% ipython --no-banner

In [1]: import numpy as np

In [2]: import numpy.linalg as la

In [3]: np.set_printoptions(precision=3, suppress=True, linewidth=160)

In [4]: M2 = np.array([[-1.0, -0.7], [-0.9, -0.7], [-0.6, -0.5]])

In [5]: W2 = np.array([[-0.5, 2.0, -0.1, 1.0], [-0.8, 0.1, 1.9, 0.3]])

In [6]: mat = M2 @ W2

In [7]: mat
Out[7]: 
array([[ 1.06, -2.07, -1.23, -1.21],
       [ 1.01, -1.87, -1.24, -1.11],
       [ 0.7 , -1.25, -0.89, -0.75]])

In [8]: Uu, s, Vt = la.svd(mat)

In [9]: vecs = Vt[:(s > 1e-8).sum()]

In [10]: rng = np.random.default_rng(28241)

In [11]: x = mat[0] + 2 * mat[2] + rng.integers(2) * np.eye(4)[3]

In [12]: x
Out[12]: array([ 2.46, -4.57, -3.01, -1.71])

In [13]: la.matrix_rank(np.vstack([mat, x]))
Out[13]: np.int64(3)

In [14]: vecs.T @ vecs
Out[14]: 
array([[ 0.174, -0.161, -0.32 , -0.123],
       [-0.161,  0.767, -0.114,  0.374],
       [-0.32 , -0.114,  0.863,  0.055],
       [-0.123,  0.374,  0.055,  0.197]])

In [15]: M2 = mat + rng.integers(-2, 3, (3, 2)) @ rng.integers(-2, 3, (2, 4))

In [16]: M2
Out[16]: 
array([[ 1.06, -0.07,  0.77, -5.21],
       [ 1.01, -1.87, -1.24, -1.11],
       [-3.3 ,  0.75, -6.89,  3.25]])

In [17]: la.svd(M2 - mat, compute_uv=False)
Out[17]: array([9.052, 3.75 , 0.   ])

In [18]: M2 - mat
Out[18]: 
array([[ 0.,  2.,  2., -4.],
       [ 0.,  0.,  0.,  0.],
       [-4.,  2., -6.,  4.]])

In [19]: np.abs(M2 - mat).sum(axis=1)
Out[19]: array([ 8.,  0., 16.])

In [20]: u = np.array([7, -2, 8])

In [21]: np.polyval(u, mat[1])
Out[21]: array([13.121, 36.218, 21.243, 18.845])

In [22]: np.cross(mat[1, :3], mat[2, :3])
Out[22]: array([0.114, 0.031, 0.046])

In [23]: np.correlate(mat[1], mat[2], "full")
Out[23]: array([-0.758,  0.504,  1.332,  4.981,  1.229,  0.52 , -0.777])

In [24]: arr = np.loadtxt("dump.csv", delimiter=",")

In [25]: arr
Out[25]: 
array([[21.186,  6.488, -0.204],
       [20.775,  2.902, -0.748],
       [21.017,  4.122,  1.936],
       [21.054,  5.89 ,  1.301],
       [20.636,  6.186, -0.319],
       [20.269,  6.285, -0.32 ],
       [18.441,  5.223, -0.143],
       [18.955,  5.997, -0.623],
       [21.461,  6.116, -0.313],
       [19.229,  4.088,  0.101]])

In [26]: cen = arr - arr.mean(axis=0)

In [27]: vecs = la.svd(cen)[2][:1]

In [28]: M2 = cen - cen @ vecs.T @ vecs

In [29]: (cen @ vecs.T).std(axis=0)
Out[29]: array([1.172])

In [30]: np.cov(cen @ vecs.T, rowvar=False)
Out[30]: array(1.527)

In [31]: cen = arr - arr.mean(axis=0)

In [32]: Uu, s, Vt = la.svd(cen, full_matrices=False)

In [33]: round(float((s ** 2).sum() ** 2 / (s ** 4).sum()), 3)
Out[33]: 2.65

In [34]: s ** 2 / (s ** 2).sum()
Out[34]: array([0.459, 0.372, 0.169])

In [35]: Vt[0] * np.sign(Vt[0, np.abs(Vt[0]).argmax()])
Out[35]: array([ 0.248,  0.963, -0.106])

In [36]: np.abs(Vt[0]).argmax()
Out[36]: np.int64(1)

In [37]: np.searchsorted(np.cumsum(s ** 2) / (s ** 2).sum(), 0.9) + 1
Out[37]: np.int64(3)

In [38]: la.matrix_rank(cen)
Out[38]: np.int64(3)

In [39]: np.abs(Vt[-1])
Out[39]: array([0.469, 0.215, 0.857])

In [40]: (np.sign(Uu[:, 0]) == np.sign(Uu[0, 0])).astype(int)
Out[40]: array([1, 0, 0, 1, 1, 1, 0, 1, 1, 0])

In [41]: np.abs(Uu[:, 0]).argmax()
Out[41]: np.int64(1)
